% ipython --no-banner

In [1]: import numpy as np

In [2]: np.set_printoptions(precision=3, suppress=True, linewidth=140, legacy="1.25")

In [3]: def tidy(a):
   ...:     return np.round(a, 3) + 0
   ...: 

In [4]: J = np.load("a.npy")

In [5]: print(J)
[[ 0.6    0.3   -0.3   -0.3   -1.159 -0.8    0.3  ]
 [ 0.5    1.4   -0.4   -1.    -1.045 -0.4   -1.7  ]
 [-1.1   -0.2    0.    -0.9    2.136 -0.3    1.6  ]
 [-0.7    1.3    0.2    1.8    1.369  1.4    0.7  ]
 [ 0.3   -0.3   -0.7    1.2   -0.696  0.5    0.3  ]
 [ 1.2   -1.1    0.4   -2.1   -2.608 -0.1   -0.4  ]
 [-0.1   -0.7   -1.3   -2.8    0.168 -0.3   -0.3  ]
 [ 0.9    1.3    0.6   -2.3   -1.911 -0.4    1.5  ]
 [ 0.     0.6   -2.4    0.4   -0.098 -1.2   -0.1  ]
 [ 0.8    0.2    0.6    2.2   -1.582  0.6   -0.4  ]
 [-2.2   -0.7    1.9    0.2    4.463 -2.8   -0.6  ]
 [-0.3    1.1   -1.6    1.     0.693  0.1   -0.1  ]
 [ 0.9   -1.    -0.6    0.5   -1.8   -1.3   -0.5  ]
 [ 0.     1.4   -0.6    0.1    0.138  0.3    0.8  ]
 [ 0.8   -1.     1.1    0.2   -1.545 -0.5    0.   ]
 [ 0.3    0.5    1.1   -1.2   -0.749 -1.8   -1.5  ]
 [ 0.    -1.     1.1    1.2   -0.052  0.2   -0.4  ]
 [ 0.4    0.5   -1.9   -0.3   -0.847 -0.7    0.3  ]
 [ 0.     1.2    0.5   -0.9   -0.159  1.3   -0.3  ]
 [ 1.4    0.9    1.8    0.1   -2.716  1.7    1.   ]
 [-0.5   -1.    -1.4    1.4    0.909  1.3   -0.3  ]
 [ 2.7    0.3    0.5    1.1   -5.403 -1.    -0.4  ]
 [ 0.8   -0.8   -1.     0.    -1.648  0.7    1.1  ]
 [-1.    -0.3    0.8    0.2    2.091 -0.7    0.8  ]
 [-1.     0.4   -0.1    1.4    1.994  0.2    1.1  ]
 [-0.7    0.4    0.2   -0.1    1.485 -0.4   -1.6  ]
 [ 0.     0.7    0.2   -0.9    0.028 -0.9    0.2  ]
 [ 1.     0.9    0.5   -1.6   -2.135 -0.8    0.2  ]
 [ 0.2   -1.    -2.    -1.7   -0.378  0.3    1.   ]
 [ 1.1   -0.7    0.3    0.1   -2.058 -0.4    0.6  ]
 [ 1.1    0.2    1.     0.4   -2.171  0.5   -2.   ]
 [-1.1   -0.1    0.7   -1.2    2.312 -0.4    1.5  ]]

In [6]: left, s, VT = np.linalg.svd(J)

In [7]: print(tidy(s))
[12.252  7.206  6.338  5.453  4.688  4.13   0.205]

In [8]: B = left[:, :6] @ np.diag(s[:6]) @ VT[:6]

In [9]: print(tidy(np.abs(J - B).max()))
0.055

In [10]: cen = J - J.mean(axis=1)
ValueError: operands could not be broadcast together with shapes (32,7) (32,) 


In [11]: cen = J - J.mean(axis=0)

In [12]: left, s, VT = np.linalg.svd(cen, full_matrices=False)

In [13]: print(np.searchsorted(np.cumsum(s ** 2) / (s ** 2).sum(), 0.9) + 1)
5

In [14]: print(tidy(cen.mean(axis=0)))
[0. 0. 0. 0. 0. 0. 0.]

In [15]: print(tidy(np.abs(VT[-1])))
[0.895 0.001 0.005 0.011 0.445 0.007 0.01 ]

In [16]: print(tidy(VT[0] * np.sign(VT[0, np.abs(VT[0]).argmax()])))
[-0.44  -0.023 -0.017  0.05   0.89  -0.069  0.082]

In [17]: print((np.sign(left[:, 0]) == np.sign(left[0, 0])).astype(int))
[1 1 0 0 1 1 0 1 0 1 0 0 1 0 1 1 0 1 0 1 0 1 1 0 0 0 0 1 0 1 1 0]

In [18]: print(np.abs(left[:, 0]).argmax())
10

In [19]: print(tidy((s ** 2).sum() ** 2 / (s ** 4).sum()))
3.445

In [20]: cent = J[[29, 12]].astype(float)

In [21]: for _ in range(5):
    ...:     lab = np.linalg.norm(J[:, None] - cent, axis=-1).argmin(axis=1)
    ...:     cent = np.array([J[lab == j].mean(axis=0) for j in range(2)])
    ...: 

In [22]: print(lab)
[0 0 1 1 0 0 1 0 1 0 1 1 0 1 0 0 0 0 0 0 1 0 0 1 1 1 1 0 1 0 0 1]

In [23]: print(tidy(cent))
[[ 0.822  0.1    0.256 -0.15  -1.682 -0.15  -0.128]
 [-0.607  0.136 -0.386 -0.079  1.236 -0.243  0.336]]

In [24]: print(tidy(cent[1] - cent[0]))
[-1.429  0.036 -0.641  0.071  2.919 -0.093  0.463]

In [25]: M = np.loadtxt("m.csv", delimiter=",")

In [26]: print(M)
[[ 0.4   -0.3    0.3  ]
 [ 0.3    0.3   -0.8  ]
 [-0.7    0.5   -0.9  ]
 [-1.    -1.4   -0.1  ]
 [ 0.371  0.255 -0.767]
 [ 1.4   -0.5    0.2  ]]

In [27]: x = np.array([-9, 2, 4])

In [28]: y = M @ x

In [29]: print(tidy(np.linalg.pinv(M) @ M))
[[1. 0. 0.]
 [0. 1. 0.]
 [0. 0. 1.]]

In [30]: np.linalg.solve(M, y)
LinAlgError: Last 2 dimensions of the array must be square


In [31]: rng = np.random.default_rng(66)

In [32]: y = y + 0.3 * rng.normal(size=6)

In [33]: print(tidy(y))
[ -2.838  -5.462   3.552   5.482  -6.295 -13.266]

In [34]: coef, *_ = np.linalg.lstsq(M, y)

In [35]: print(tidy(coef))
[-9.203  2.339  4.457]

In [36]: theta = np.radians(120)

In [37]: R = np.eye(3)

In [38]: R[2, 2] = R[0, 0] = np.cos(theta)

In [39]: R[2, 0], R[0, 2] = -np.sin(theta), np.sin(theta)

In [40]: print(tidy(R))
[[-0.5    0.     0.866]
 [ 0.     1.     0.   ]
 [-0.866  0.    -0.5  ]]

In [41]: B = M @ R.T

In [42]: print(np.allclose(M @ M.T, B @ B.T))
True

In [43]: print(np.allclose(np.linalg.norm(M, axis=1), np.linalg.norm(B, axis=1)))
True

In [44]: lab = rng.permutation(3)

In [45]: print(lab)
[1 2 0]

In [46]: B = R[lab][:, lab]

In [47]: print(tidy(B))
[[ 1.     0.     0.   ]
 [ 0.    -0.5   -0.866]
 [ 0.     0.866 -0.5  ]]

In [48]: print(tidy(np.sort(np.abs(np.linalg.eigvals(B)))))
[1. 1. 1.]
